>>> import numpy as np
>>> np.set_printoptions(precision=2, suppress=True, linewidth=160, sign=" ")
>>> data = np.loadtxt("case0.csv", delimiter=",")
>>> print(data)
[[ 3.  0. -1. -1.  1.  1.  2.  2.]
 [-2. -3. -3. -3. -3. -3. -3.  0.]
 [-3.  1.  0.  1.  0. -3.  3. -3.]
 [ 2. -3. -2. -3.  2. -1. -2.  0.]
 [-2.  3.  1. -1.  0.  2. -2. -3.]
 [-2. -3.  1.  3.  3.  2.  3. -1.]
 [-2.  1. -2.  2.  3. -3. -1.  2.]
 [-1.  0.  0.  1. -2.  1.  0. -3.]
 [ 5.  3.  2.  2.  4.  4.  5.  2.]]
>>> u = np.array([0, 3])
>>> print(np.polyval(u, data[7]))
[ 3.  3.  3.  3.  3.  3.  3.  3.]
>>> print(np.array([np.convolve(row, u, "same") for row in data]))
[[ 0.  9.  0. -3. -3.  3.  3.  6.]
 [ 0. -6. -9. -9. -9. -9. -9. -9.]
 [ 0. -9.  3.  0.  3.  0. -9.  9.]
 [ 0.  6. -9. -6. -9.  6. -3. -6.]
 [ 0. -6.  9.  3. -3.  0.  6. -6.]
 [ 0. -6. -9.  3.  9.  9.  6.  9.]
 [ 0. -6.  3. -6.  6.  9. -9. -3.]
 [ 0. -3.  0.  0.  3. -6.  3.  0.]
 [ 0. 15.  9.  6.  6. 12. 12. 15.]]
>>> print(np.convolve(data[7], u))
[ 0. -3.  0.  0.  3. -6.  3.  0. -9.]
>>> print(np.cross(data[7, :3], data[4, :3]))
[ 0.  1. -3.]
>>> O, vecs = np.linalg.qr(data[:, :5])[0], np.linalg.qr(data[:, 5:])[0]
>>> sigma = np.linalg.svd(O.T @ vecs, compute_uv=False)
>>> print(round(float(np.linalg.norm(O @ O.T - vecs @ vecs.T, 2)), 2))
1.0
>>> print((sigma > 0.9).sum())
1
>>> vec = np.array([1, 0, 1, 2, 0, 0, 2, -1])
>>> rhs = data @ vec
>>> print(np.round(np.linalg.pinv(data) @ data, 2) + 0)
[[ 1.  0.  0.  0.  0.  0.  0.  0.]
 [ 0.  1.  0.  0.  0.  0.  0.  0.]
 [ 0.  0.  1.  0.  0.  0.  0.  0.]
 [ 0.  0.  0.  1.  0.  0.  0.  0.]
 [ 0.  0.  0.  0.  1.  0.  0.  0.]
 [ 0.  0.  0.  0.  0.  1.  0.  0.]
 [ 0.  0.  0.  0.  0.  0.  1.  0.]
 [ 0.  0.  0.  0.  0.  0.  0.  1.]]
>>> print(rhs)
[  2. -17.   8. -10.  -4.  12.  -4.   4.  19.]
>>> print(np.round(np.linalg.solve(data.T @ data, data.T @ rhs), 2) + 0)
[ 1.  0.  1.  2.  0.  0.  2. -1.]
>>> rng = np.random.default_rng(64)
>>> rhs = rhs + 0.1 * rng.normal(size=9)
>>> print(rhs)
[  1.95 -17.02   7.86  -9.94  -3.87  12.12  -4.1    4.    18.97]
>>> b, *_ = np.linalg.lstsq(data, rhs)
>>> print(round(float(np.linalg.norm(rhs - data @ b)), 2))
0.0
